% ipython --no-banner

In [1]: import numpy as np

In [2]: np.set_printoptions(precision=2, suppress=True, linewidth=120)

In [3]: arr = np.load("test19.npy")

In [4]: print(arr)
[[0 0 1 0 0 0 0]
 [0 0 0 0 0 0 1]
 [0 0 0 0 0 1 0]
 [0 0 0 1 0 0 0]
 [0 0 0 0 1 0 0]
 [1 0 0 0 0 0 0]
 [0 1 0 0 0 0 0]]

In [5]: print(np.round(np.linalg.det(arr), 2))
-1.0

In [6]: print(np.allclose(arr @ arr.T, arr.T @ arr))
True

In [7]: print(np.allclose(arr, arr.T))
False

In [8]: print(np.linalg.matrix_power(arr, 4))
[[0 0 1 0 0 0 0]
 [0 1 0 0 0 0 0]
 [0 0 0 0 0 1 0]
 [0 0 0 1 0 0 0]
 [0 0 0 0 1 0 0]
 [1 0 0 0 0 0 0]
 [0 0 0 0 0 0 1]]

In [9]: print(round(np.abs(np.linalg.eigvals(arr)).max(), 2))
1.0

In [10]: print(np.linalg.norm(arr, axis=0))
[1. 1. 1. 1. 1. 1. 1.]

In [11]: print(arr.T @ arr)
[[1 0 0 0 0 0 0]
 [0 1 0 0 0 0 0]
 [0 0 1 0 0 0 0]
 [0 0 0 1 0 0 0]
 [0 0 0 0 1 0 0]
 [0 0 0 0 0 1 0]
 [0 0 0 0 0 0 1]]

In [12]: print(arr[:, 5] @ arr[:, 0])
0

In [13]: other = arr / np.sqrt((arr ** 2).mean(axis=1, keepdims=True))

In [14]: print(other[0])
[0.   0.   2.65 0.   0.   0.   0.  ]

In [15]: print(np.linalg.matrix_rank(arr - arr.mean(axis=1, keepdims=True)))
6

In [16]: f = np.array([4, 7, 5])

In [17]: print(np.polyval(f, arr[0]))
[ 5  5 16  5  5  5  5]

In [18]: print(np.convolve(arr[0], f))
[0 0 4 7 5 0 0 0 0]

In [19]: x0 = np.array([-8, -6, -9, -2, 2, 6, -2])

In [20]: a = np.maximum(arr @ x0, 0)

In [21]: print(np.tanh(arr @ x0))
[-1.   -0.96  1.   -0.96  0.96 -1.   -1.  ]

In [22]: print(np.flatnonzero(a > 1e-9))
[2 4]

In [23]: print(a)
[0 0 6 0 2 0 0]

In [24]: print(np.maximum(arr @ (3 * x0), 0))
[ 0  0 18  0  6  0  0]

In [25]: E = np.load("run0.npy")

In [26]: print(E)
[[ -4  -7  -6  -7  -5  -6  -6  -4  -7  -7  -4  -6]
 [  4   1   2   1   3   2   2   4   1   1   4   2]
 [ -1  -4  -3  -4  -2  -3  -3  -1  -4  -4  -1  -3]
 [  9   6   7   6   8   7   7   9   6   6   9   7]
 [  2  -1   0  -1   1   0   0   2  -1  -1   2   0]
 [ -3  -6  -5  -6  -4  -5  -5  -3  -6  -6  -3  -5]
 [  1  -2  -1  -2   0  -1  -1   1  -2  -2   1  -1]
 [  1  -2  -1  -2   0  -1  -1   1  -2  -2   1  -1]
 [  9   6   7   6   8   7   7   9   6   6   9   7]
 [ -8 -11 -10 -11  -9 -10 -10  -8 -11 -11  -8 -10]
 [ -3  -6  -5  -6  -4  -5  -5  -3  -6  -6  -3  -5]
 [  5   2   3   2   4   3   3   5   2   2   5   3]
 [ -6  -9  -8  -9  -7  -8  -8  -6  -9  -9  -6  -8]
 [ -6  -9  -8  -9  -7  -8  -8  -6  -9  -9  -6  -8]
 [  9   6   7   6   8   7   7   9   6   6   9   7]]

In [27]: cov = E.T @ E

In [28]: print(cov)
[[461 434 443 434 452 443 443 461 434 434 461 443]
 [434 542 506 542 470 506 506 434 542 542 434 506]
 [443 506 485 506 464 485 485 443 506 506 443 485]
 [434 542 506 542 470 506 506 434 542 542 434 506]
 [452 470 464 470 458 464 464 452 470 470 452 464]
 [443 506 485 506 464 485 485 443 506 506 443 485]
 [443 506 485 506 464 485 485 443 506 506 443 485]
 [461 434 443 434 452 443 443 461 434 434 461 443]
 [434 542 506 542 470 506 506 434 542 542 434 506]
 [434 542 506 542 470 506 506 434 542 542 434 506]
 [461 434 443 434 452 443 443 461 434 434 461 443]
 [443 506 485 506 464 485 485 443 506 506 443 485]]

In [29]: print(np.round(np.linalg.svd(E, compute_uv=False) ** 2, 2) + 0)
[5715.85  233.15    0.      0.      0.      0.      0.      0.      0.      0.      0.      0.  ]

In [30]: print(np.trace(cov), (E ** 2).sum())
5949 5949

In [31]: print(np.diag(cov))
[461 542 485 542 458 485 485 461 542 542 461 485]

In [32]: print(np.linalg.matrix_rank(cov))
2

In [33]: print(np.round(np.linalg.eigvalsh(cov)[::-1], 2) + 0)
[5715.85  233.15    0.      0.      0.      0.      0.      0.      0.      0.      0.      0.  ]

In [34]: print(np.linalg.matrix_rank(E))
2

In [35]: print(E.mean(axis=0))
[ 0.6 -2.4 -1.4 -2.4 -0.4 -1.4 -1.4  0.6 -2.4 -2.4  0.6 -1.4]

In [36]: other = E / np.linalg.norm(E, axis=1, keepdims=True)

In [37]: cov = other @ other.T

In [38]: print(np.argwhere(np.triu(np.abs(cov) > 0.95, 1)))
[[ 0  2]
 [ 0  5]
 [ 0  9]
 [ 0 10]
 [ 0 12]
 [ 0 13]
 [ 1 11]
 [ 2  5]
 [ 2  9]
 [ 2 10]
 [ 2 12]
 [ 2 13]
 [ 3  8]
 [ 3  9]
 [ 3 11]
 [ 3 12]
 [ 3 13]
 [ 3 14]
 [ 5  9]
 [ 5 10]
 [ 5 12]
 [ 5 13]
 [ 6  7]
 [ 8  9]
 [ 8 11]
 [ 8 12]
 [ 8 13]
 [ 8 14]
 [ 9 10]
 [ 9 12]
 [ 9 13]
 [ 9 14]
 [10 12]
 [10 13]
 [11 14]
 [12 13]
 [12 14]
 [13 14]]

In [39]: print(np.allclose(E[:-1].T @ np.linalg.lstsq(E[:-1].T, E[-1])[0], E[-1]))
True

In [40]: print(np.linalg.lstsq(E[:-1].T, E[-1])[2])
2

In [41]: print(np.unique(E.round(6), axis=0).shape)
(10, 12)

In [42]: print(np.abs(np.diag(np.linalg.qr(E)[1])) > 1e-9)
[ True  True False False False False False False False False False False]

In [43]: rng = np.random.default_rng(21708)

In [44]: other = E + rng.integers(-2, 3, (15, 2)) @ rng.integers(-2, 3, (2, 12))

In [45]: print(other)
[[ -6  -2  -7  -3  -7  -8 -10  -5  -7  -5  -3  -8]
 [  6   0   1  -1   1   4   4   3   3   3   3   4]
 [ -3  -1  -3  -1  -2  -5  -6  -1  -5  -4   0  -5]
 [  9   8   6   7   6   7   6   8   7   8   9   7]
 [  0   2   0   2   1  -2  -3   2  -2  -1   3  -2]
 [ -1  -3  -8  -6 -10  -3  -5  -6  -2   0  -4  -3]
 [  5  -4  -3  -6  -4   3   3  -1   2   2  -1   3]
 [ -1  -1   0   0   2  -3  -3   2  -4  -4   2  -3]
 [  9  10   5   8   4   7   5   7   8  10   9   7]
 [-12 -13  -6  -9  -1 -14 -12  -4 -17 -19  -6 -14]
 [  1  -4  -9  -8 -12  -1  -3  -7   0   2  -5  -1]
 [  3   7   2   6   2   1  -1   4   2   4   6   1]
 [ -6 -11  -7 -10  -5  -8  -7  -5 -10 -11  -6  -8]
 [ -8 -12  -5  -9  -1 -10  -8  -3 -13 -15  -5 -10]
 [ 13   0   7   0   8  11  13   9   8   6   7  11]]

In [46]: print(np.linalg.matrix_rank(other - E, tol=1e-8))
2

In [47]: print(np.abs(other - E).sum(axis=1))
[26 20 17 11 17 32 40 20 22 50 50 26 11 32 34]

In [48]: mat = np.load("dump.npy")

In [49]: print(mat)
[[ 1  0  0  0  0  0  0  0]
 [-8  1  0  0  0  0  0  0]
 [-4  9  1  0  0  0  0  0]
 [ 4 -8  4  1  0  0  0  0]
 [ 6  4  3  3  1  0  0  0]
 [ 5  9  4 -3 -8  1  0  0]
 [ 0 -1  0 -5  0  6  1  0]
 [ 5  0 -1  4 -2 -5 -4  1]]

In [50]: f, v = arr[6], arr[3]

In [51]: print(f @ f)
1

In [52]: print(f @ v)
0

In [53]: pr = (f @ v) / (f @ f) * f

In [54]: print(np.round(np.linalg.norm(f + v) ** 2 + np.linalg.norm(f - v) ** 2, 2))
4.0

In [55]: f, v = mat[0], mat[6]

In [56]: print(f @ f)
1

In [57]: print(f @ v)
0

In [58]: pr = (f @ v) / (f @ f) * f

In [59]: print(round(float(np.linalg.norm(f + v) ** 2 + np.linalg.norm(f - v) ** 2), 2))
128.0

In [60]: print(v - pr)
[ 0. -1.  0. -5.  0.  6.  1.  0.]

In [61]: print(np.linalg.matrix_rank(np.outer(f, v)))
1

In [62]: print(np.trace(mat))
8

In [63]: print(np.round(np.linalg.det(mat), 2))
1.0

In [64]: print(np.allclose(mat @ mat.T, mat.T @ mat))
False

In [65]: print(round(float(np.abs(np.linalg.eigvals(mat)).max()), 2))
1.0

In [66]: print(np.allclose(mat, mat.T))
False

In [67]: print(mat @ mat)
[[   1    0    0    0    0    0    0    0]
 [ -16    1    0    0    0    0    0    0]
 [ -80   18    1    0    0    0    0    0]
 [  56   20    8    1    0    0    0    0]
 [ -20   11   18    6    1    0    0    0]
 [-138   46  -28  -30  -16    1    0    0]
 [  18   92    4  -28  -48   12    1    0]
 [  -7  -90  -12   37   36  -34   -8    1]]

In [68]: m1 = np.load("a.npy")

In [69]: print(m1)
[[3 0 0 0 0]
 [0 1 0 0 0]
 [0 0 3 0 0]
 [0 0 0 0 0]
 [0 0 0 0 2]]

In [70]: print(np.sort(np.linalg.eigvals(arr).real))
[-1.  -0.5 -0.5  1.   1.   1.   1. ]

In [71]: print(arr @ arr)
[[0 0 0 0 0 1 0]
 [0 1 0 0 0 0 0]
 [1 0 0 0 0 0 0]
 [0 0 0 1 0 0 0]
 [0 0 0 0 1 0 0]
 [0 0 1 0 0 0 0]
 [0 0 0 0 0 0 1]]

In [72]: print((arr != 0).astype(int))
[[0 0 1 0 0 0 0]
 [0 0 0 0 0 0 1]
 [0 0 0 0 0 1 0]
 [0 0 0 1 0 0 0]
 [0 0 0 0 1 0 0]
 [1 0 0 0 0 0 0]
 [0 1 0 0 0 0 0]]

In [73]: U, s, VT = np.linalg.svd(mat)

In [74]: print(np.argmax(s[:-1] / (s[1:] + 1e-6)) + 1)
7

In [75]: other = U[:, :7] @ np.diag(s[:7]) @ VT[:7]

In [76]: print(round(float(np.linalg.norm(mat - other, 2)), 2), np.round(s[7], 2))
0.0 0.0

In [77]: print(np.linalg.matrix_rank(other))
7

In [78]: print(np.round(np.abs(mat - other).max(), 2))
0.0

In [79]: rk = np.linalg.matrix_rank(m1)

In [80]: print(rk)
4

In [81]: ns = np.linalg.svd(m1)[2][rk:].T

In [82]: print(np.linalg.matrix_rank(m1.T @ m1), np.linalg.matrix_rank(m1 @ m1.T))
4 4

In [83]: print(ns.shape)
(5, 1)

In [84]: print([int(np.linalg.matrix_rank(m1[:i])) for i in range(1, len(m1) + 1)])
[1, 2, 3, 3, 4]

In [85]: print(np.unique(m1.round(6), axis=0).shape)
(5, 5)

In [86]: print(round(np.trace(np.linalg.pinv(m1) @ m1), 2))
4.0

In [87]: print(np.linalg.lstsq(m1[:-1].T, m1[-1])[2])
3

In [88]: print(m1 @ m1)
[[9 0 0 0 0]
 [0 1 0 0 0]
 [0 0 9 0 0]
 [0 0 0 0 0]
 [0 0 0 0 4]]

In [89]: data = np.loadtxt("data.csv", delimiter=",")

In [90]: print(data)
[[-3. -2. -1.  0.  1.  2.]
 [ 3.  4.  5.  6.  7.  8.]
 [ 9. 10. 11. 12. 13. 14.]
 [15. 16. 17. 18. 19. 20.]
 [21. 22. 23. 24. 25. 26.]]

In [91]: U, s, VT = np.linalg.svd(data)

In [92]: print(s.round(2) + 0)
[78.64  5.53  0.    0.    0.  ]

In [93]: other = U[:, :2] @ np.diag(s[:2]) @ VT[:2]

In [94]: print(round(np.linalg.norm(data - other, 2), 2), round(float(s[2]), 2))
0.0 0.0

In [95]: print(np.linalg.matrix_rank(other))
2

In [96]: print(np.linalg.matrix_rank(data, rtol=0.05))
2

In [97]: cov = data.T @ data

In [98]: print(cov)
[[ 765.  810.  855.  900.  945.  990.]
 [ 810.  860.  910.  960. 1010. 1060.]
 [ 855.  910.  965. 1020. 1075. 1130.]
 [ 900.  960. 1020. 1080. 1140. 1200.]
 [ 945. 1010. 1075. 1140. 1205. 1270.]
 [ 990. 1060. 1130. 1200. 1270. 1340.]]

In [99]: print(np.diag(cov))
[ 765.  860.  965. 1080. 1205. 1340.]

In [100]: print(np.linalg.matrix_rank(cov))
2

In [101]: print(np.round(np.linalg.eigvalsh(cov)[::-1], 2) + 0)
[6184.44   30.56    0.      0.      0.      0.  ]

In [102]: print(np.trace(cov), (data ** 2).sum())
6215.0 6215.0

In [103]: print(np.round(np.linalg.svd(data, compute_uv=False) ** 2, 2) + 0)
[6184.44   30.56    0.      0.      0.  ]

In [104]: other = data + rng.integers(-2, 3, (5, 2)) @ rng.integers(-2, 3, (2, 6))

In [105]: print(other)
[[-11.  -2.  -7.   4.  -3.   0.]
 [  3.  -4.   7.   2.   3.   2.]
 [ 13.   6.  15.   8.  13.  12.]
 [ 13.  22.  14.  22.  21.  24.]
 [ 21.  26.  22.  26.  27.  29.]]

In [106]: print(np.round(np.linalg.svd(other - data, compute_uv=False), 2) + 0)
[17.55 12.29  0.    0.    0.  ]

In [107]: print(np.linalg.matrix_rank(other - data, tol=1e-8))
2

In [108]: print(np.abs(other - data).sum(axis=1))
[24. 24. 18. 21. 12.]

In [109]: other = data / np.linalg.norm(data, axis=1, keepdims=True)

In [110]: cov = other @ other.T

In [111]: print(np.argwhere(np.triu(np.abs(cov) > 0.95, 1)))
[[1 2]
 [1 3]
 [1 4]
 [2 3]
 [2 4]
 [3 4]]

In [112]: print(cov[3])
[-0.19  0.98  1.    1.    1.  ]

In [113]: print(np.linalg.norm(other, axis=1))
[1. 1. 1. 1. 1.]

In [114]: print(cov)
[[ 1.    0.02 -0.14 -0.19 -0.21]
 [ 0.02  1.    0.99  0.98  0.97]
 [-0.14  0.99  1.    1.    1.  ]
 [-0.19  0.98  1.    1.    1.  ]
 [-0.21  0.97  1.    1.    1.  ]]

In [115]: W0 = np.loadtxt("x.csv", delimiter=",")

In [116]: print(W0)
[[-0.52  0.2   0.53  2.03 -1.01  0.28 -0.5  -0.44 -1.31]
 [ 0.2  -0.78 -0.38  0.22 -2.22  0.13 -1.1  -0.35 -0.18]
 [ 0.53 -0.38 -0.15  0.5  -0.39  1.14  0.84 -1.53  0.02]
 [ 2.03  0.22  0.5  -1.38 -1.08  1.07  0.27  0.78 -1.1 ]
 [-1.01 -2.22 -0.39 -1.08 -1.68  0.81  0.13  0.74  0.69]
 [ 0.28  0.13  1.14  1.07  0.81  0.5  -0.42  2.23  0.95]
 [-0.5  -1.1   0.84  0.27  0.13 -0.42  0.35 -1.34 -0.86]
 [-0.44 -0.35 -1.53  0.78  0.74  2.23 -1.34 -1.7  -0.08]
 [-1.31 -0.18  0.02 -1.1   0.69  0.95 -0.86 -0.08 -3.64]]

In [117]: other = np.array([[-2, 8, -9],
     ...:     [-4, 6, -5],
     ...:     [5, 2, 1],
     ...:     [7, 1, -8],
     ...:     [6, -8, -9],
     ...:     [-5, -4, 6],
     ...:     [-2, 4, -4]])

In [118]: print(np.linalg.matrix_rank(arr @ other))
3

In [119]: print(np.einsum("ij,ij->i", arr, arr))
[1 1 1 1 1 1 1]

In [120]: print(arr @ other)
[[ 5  2  1]
 [-2  4 -4]
 [-5 -4  6]
 [ 7  1 -8]
 [ 6 -8 -9]
 [-2  8 -9]
 [-4  6 -5]]

In [121]: print(np.vstack([arr, other.T]).shape)
(10, 7)

In [122]: x0 = np.array([1, 0, -2, -3, 3, 3, 2, 3, -2])

In [123]: print(np.sign((W0 @ x0).round(6)))
[-1. -1. -1.  1.  1.  1. -1.  1.  1.]

In [124]: print(np.einsum("ij,j->i", W0, x0))
[-9.57 -8.86 -1.39 10.21  1.48  2.68 -5.45  1.55 12.17]

In [125]: print(np.linalg.norm(W0 @ x0) <= np.linalg.norm(W0, 2) * np.linalg.norm(x0) + 1e-9)
True

In [126]: print(W0 @ (2 * x0))
[-19.14 -17.72  -2.79  20.42   2.95   5.36 -10.91   3.09  24.35]

In [127]: print(W0 @ np.ones(9))
[-0.73 -4.45  0.57  1.32 -4.02  6.68 -2.64 -1.69 -5.5 ]

In [128]: print((W0 @ x0).argmax())
8

In [129]: print(W0 @ x0)
[-9.57 -8.86 -1.39 10.21  1.48  2.68 -5.45  1.55 12.17]
